% ipython --no-banner

In [1]: import numpy as np

In [2]: from numpy import linalg as LA

In [3]: np.set_printoptions(suppress=True, linewidth=140)

In [4]: rd = lambda a: np.round(a, 2) + 0

In [5]: m1 = np.loadtxt("x.csv", delimiter=",")

In [6]: m1
Out[6]: 
array([[-15.94,  15.19, -14.03,  15.35],
       [-15.54,  14.95, -14.38,  16.46],
       [-14.33,  16.24, -14.18,  13.55],
       [-14.18,  15.35, -13.52,  14.18],
       [-12.69,  15.04, -15.12,  15.63],
       [-15.69,  14.68, -17.02,  15.73],
       [-15.07,  13.54, -15.47,  14.34],
       [-14.82,  13.89, -14.86,  14.64],
       [-15.37,  15.69, -12.54,  14.52],
       [-15.  ,  14.99, -15.54,  14.19],
       [-15.32,  12.87, -13.45,  16.47],
       [-13.08,  15.13, -16.48,  15.56],
       [-15.51,  17.13, -16.1 ,  15.79],
       [-14.36,  15.1 , -13.47,  15.8 ],
       [-15.43,  15.84, -14.44,  16.4 ],
       [-15.36,  15.19, -13.56,  14.89],
       [-12.72,  14.55, -15.19,  14.93],
       [-13.98,  15.44, -13.33,  16.39],
       [-13.44,  15.35, -15.74,  15.05],
       [-13.73,  15.78, -16.02,  14.97],
       [-15.08,  14.92, -14.16,  15.55]])

In [7]: other = np.c_[m1[:, :3] @ np.array([[2, 2, 2], [0, 1, 1], [0, 0, 0]]), np.array([-4, -3, -6, 8, -6, -1, -9, 3, 3, 6, -1, 8, 6, 9, -6, -5, 4, 2, -9, -4, 1])]

In [8]: rd(other)
Out[8]: 
array([[-31.88, -16.69, -16.69,  -4.  ],
       [-31.08, -16.13, -16.13,  -3.  ],
       [-28.66, -12.42, -12.42,  -6.  ],
       [-28.36, -13.01, -13.01,   8.  ],
       [-25.38, -10.34, -10.34,  -6.  ],
       [-31.38, -16.7 , -16.7 ,  -1.  ],
       [-30.14, -16.6 , -16.6 ,  -9.  ],
       [-29.64, -15.75, -15.75,   3.  ],
       [-30.74, -15.05, -15.05,   3.  ],
       [-30.  , -15.01, -15.01,   6.  ],
       [-30.64, -17.77, -17.77,  -1.  ],
       [-26.16, -11.03, -11.03,   8.  ],
       [-31.02, -13.89, -13.89,   6.  ],
       [-28.72, -13.62, -13.62,   9.  ],
       [-30.86, -15.02, -15.02,  -6.  ],
       [-30.72, -15.53, -15.53,  -5.  ],
       [-25.44, -10.89, -10.89,   4.  ],
       [-27.96, -12.52, -12.52,   2.  ],
       [-26.88, -11.53, -11.53,  -9.  ],
       [-27.46, -11.68, -11.68,  -4.  ],
       [-30.16, -15.24, -15.24,   1.  ]])

In [9]: rd(LA.norm(LA.qr(m1)[0].T @ other, axis=0) ** 2 / ((other ** 2).sum(axis=0) + 1e-12))
Out[9]: array([1.  , 1.  , 1.  , 0.03])

In [10]: rd(LA.norm(other - m1 @ LA.lstsq(m1, other)[0], axis=0))
Out[10]: array([ 0.  ,  0.  ,  0.  , 25.21])

In [11]: LA.matrix_rank(np.c_[m1, other])
Out[11]: np.int64(5)
